% python3 -q
>>> import numpy as np
>>> import numpy.linalg as la
>>> np.set_printoptions(precision=3, suppress=True, linewidth=120, legacy="1.25")
>>> tidy = lambda a: np.round(a, 3) + 0
>>> M = np.load("mat.npy")
>>> print(M)
[[-1  2  0  0  0  0]
 [-2 -1  0  0  0  0]
 [-2  2  0  0  0  0]
 [ 0  0 -1  2  0  0]
 [ 0  0 -2 -1  0  0]
 [ 0  0 -2  2  0  0]
 [ 0  0  0  0 -1  2]
 [ 0  0  0  0 -2 -1]
 [ 0  0  0  0 -2  2]]
>>> x = np.array([-2, 2, 0, 0, 3, 2])
>>> rhs = M @ x
>>> c, lr = np.zeros(6), 1 / la.norm(M, 2) ** 2
>>> for i in range(60):
...     c -= lr * M.T @ (M @ c - rhs)
...     if i % 10 == 0: print(i, round(la.norm(M @ c - rhs), 3))
... 
0 4.865
10 0.038
20 0.0
30 0.0
40 0.0
50 0.0
>>> print(tidy(c))
[-2.  2.  0.  0.  3.  2.]
>>> print(tidy(la.norm(M, "nuc")))
17.525
>>> print(tidy(la.norm(M[3], 1)), tidy(la.norm(M[3], np.inf)))
3.0 2.0
>>> print(tidy(la.norm(M) ** 2 / la.norm(M, 2) ** 2))
4.154
>>> print(tidy(la.norm(M, axis=0)))
[3. 3. 3. 3. 3. 3.]
>>> print(tidy(la.norm(M, 2)))
3.606
>>> feats = np.loadtxt("arr.csv", delimiter=",")
>>> print(feats)
[[0. 0. 0. 1. 0.]
 [0. 0. 0. 0. 1.]
 [1. 0. 0. 0. 0.]
 [0. 0. 1. 0. 0.]
 [0. 1. 0. 0. 0.]]
>>> print(tidy(la.norm(feats, axis=0)))
[1. 1. 1. 1. 1.]
>>> print(tidy(la.pinv(feats)))
[[0. 0. 1. 0. 0.]
 [0. 0. 0. 0. 1.]
 [0. 0. 0. 1. 0.]
 [1. 0. 0. 0. 0.]
 [0. 1. 0. 0. 0.]]
>>> print(tidy(la.eigvals(feats)))
[-0.5+0.866j -0.5-0.866j  1. +0.j     1. +0.j    -1. +0.j   ]
>>> print(tidy(la.det(feats.T)))
-1.0
>>> print(np.einsum("ij,ji->", feats, feats))
2.0
>>> print(tidy(la.det(feats[::-1])))
-1.0
>>> print(np.kron(np.eye(2, dtype=int), feats))
[[0. 0. 0. 1. 0. 0. 0. 0. 0. 0.]
 [0. 0. 0. 0. 1. 0. 0. 0. 0. 0.]
 [1. 0. 0. 0. 0. 0. 0. 0. 0. 0.]
 [0. 0. 1. 0. 0. 0. 0. 0. 0. 0.]
 [0. 1. 0. 0. 0. 0. 0. 0. 0. 0.]
 [0. 0. 0. 0. 0. 0. 0. 0. 1. 0.]
 [0. 0. 0. 0. 0. 0. 0. 0. 0. 1.]
 [0. 0. 0. 0. 0. 1. 0. 0. 0. 0.]
 [0. 0. 0. 0. 0. 0. 0. 1. 0. 0.]
 [0. 0. 0. 0. 0. 0. 1. 0. 0. 0.]]
>>> W = np.array([[-2, 1, -2], [2, 1, -1], [3, 5, -2], [4, -3, 2], [1, 3, 0]])
>>> c = np.array([-2, -2, 2])
>>> hid = np.maximum(feats @ W + c, 0)
>>> print(la.matrix_rank(hid))
3
>>> print((hid > 0).mean(axis=0))
[0.4 0.4 0.6]
>>> cent = np.array([[-5, -2], [-1, 2], [-4, 2]])
>>> print((hid @ cent).round(6).argmax(axis=1))
[1 1 0 1 1]
>>> print(hid @ cent)
[[-26.   4.]
 [ -9.   6.]
 [  0.   0.]
 [ -8.   4.]
 [ -4.   2.]]
>>> print(W @ cent)
[[ 17   2]
 [ -7  -4]
 [-12   0]
 [-25 -10]
 [ -8   4]]
